In [1]: import numpy as np

In [2]: np.set_printoptions(precision=2, suppress=True, linewidth=120, sign=" ")

In [3]: def rnd(a):
   ...:     return np.round(a, 2) + 0
   ...: 

In [4]: M = np.load("test19.npy")

In [5]: print(M)
[[-2 -1  0  1  2]
 [ 3  4  5  6  7]
 [ 8  9 10 11 12]
 [13 14 15 16 17]
 [18 19 20 21 22]
 [23 24 25 26 27]]

In [6]: left, s, vt = np.linalg.svd(M)

In [7]: V = vt[:(s > 1e-8).sum()]

In [8]: rng = np.random.default_rng(76)

In [9]: vec = M[3] + 2 * M[4] + rng.integers(2) * np.eye(5)[3]

In [10]: print(vec)
[ 49.  52.  55.  59.  61.]

In [11]: print(rnd(np.linalg.norm(vec - V.T @ V @ vec)))
0.84

In [12]: print(rnd(np.diag(V.T @ V)))
[ 0.6  0.3  0.2  0.3  0.6]

In [13]: print(np.linalg.matrix_rank(np.vstack([M, vec])))
3

In [14]: print(rnd(V.T @ V))
[[ 0.6  0.4  0.2  0.  -0.2]
 [ 0.4  0.3  0.2  0.1  0. ]
 [ 0.2  0.2  0.2  0.2  0.2]
 [ 0.   0.1  0.2  0.3  0.4]
 [-0.2  0.   0.2  0.4  0.6]]

In [15]: B = M / np.sqrt((M ** 2).mean(axis=1, keepdims=True))

In [16]: print(np.linalg.matrix_rank(B) == np.linalg.matrix_rank(M))
True

In [17]: print(rnd(B[0]))
[-1.41 -0.71  0.    0.71  1.41]

In [18]: print(M - M.mean(axis=1, keepdims=True))
[[-2. -1.  0.  1.  2.]
 [-2. -1.  0.  1.  2.]
 [-2. -1.  0.  1.  2.]
 [-2. -1.  0.  1.  2.]
 [-2. -1.  0.  1.  2.]
 [-2. -1.  0.  1.  2.]]

In [19]: print(rnd(np.linalg.norm(B, axis=1)))
[ 2.24  2.24  2.24  2.24  2.24  2.24]

In [20]: print(np.allclose(M[:-1].T @ np.linalg.lstsq(M[:-1].T, M[-1])[0], M[-1]))
True

In [21]: def softmax(z):
    ...:     e = np.exp(z - z.max(axis=-1, keepdims=True))
    ...:     return e / e.sum(axis=-1, keepdims=True)
    ...: 

In [22]: print(rnd(softmax(M[0])))
[ 0.01  0.03  0.09  0.23  0.64]

In [23]: print(softmax(M).sum(axis=1))
[ 1.  1.  1.  1.  1.  1.]

In [24]: att = M @ M.T / np.sqrt(5)

In [25]: print(rnd(softmax(att)[0] @ M))
[ 10.5  11.5  12.5  13.5  14.5]

In [26]: print(softmax(att).round(6).argmax(axis=1))
[ 0  5  5  5  5  5]

In [27]: X = np.loadtxt("out4.csv", delimiter=",")

In [28]: print(rnd(X))
[[ 0.83  0.17  0.17  0.5 ]
 [ 0.17  0.83 -0.17 -0.5 ]
 [ 0.17 -0.17  0.83 -0.5 ]
 [ 0.5  -0.5  -0.5  -0.5 ]]

In [29]: # keeps lengths

In [30]: left, s, vt = np.linalg.svd(M)

In [31]: print(rnd(s))
[ 83.16   4.36   0.     0.     0.  ]

In [32]: B = left[:, :2] @ np.diag(s[:2]) @ vt[:2]

In [33]: print(rnd(np.abs(M - B).max()))
0.0

In [34]: evals, V = np.linalg.eigh(X)

In [35]: vec = np.array([3, 2, 1, 0])

In [36]: print(vec @ X @ vec / (vec @ vec), evals[0], rnd(evals[-1]))
1.0 -1.0 1.0

In [37]: print(rnd(V * np.maximum(evals, 0) @ V.T))
[[ 0.92  0.08  0.08  0.25]
 [ 0.08  0.92 -0.08 -0.25]
 [ 0.08 -0.08  0.92 -0.25]
 [ 0.25 -0.25 -0.25  0.25]]

In [38]: print(rnd(np.linalg.eigvalsh(X[1:, 1:])))
[-0.83  1.    1.  ]

In [39]: print(np.abs(X).sum(axis=1).max(), rnd(np.abs(evals).max()))
2.0 1.0
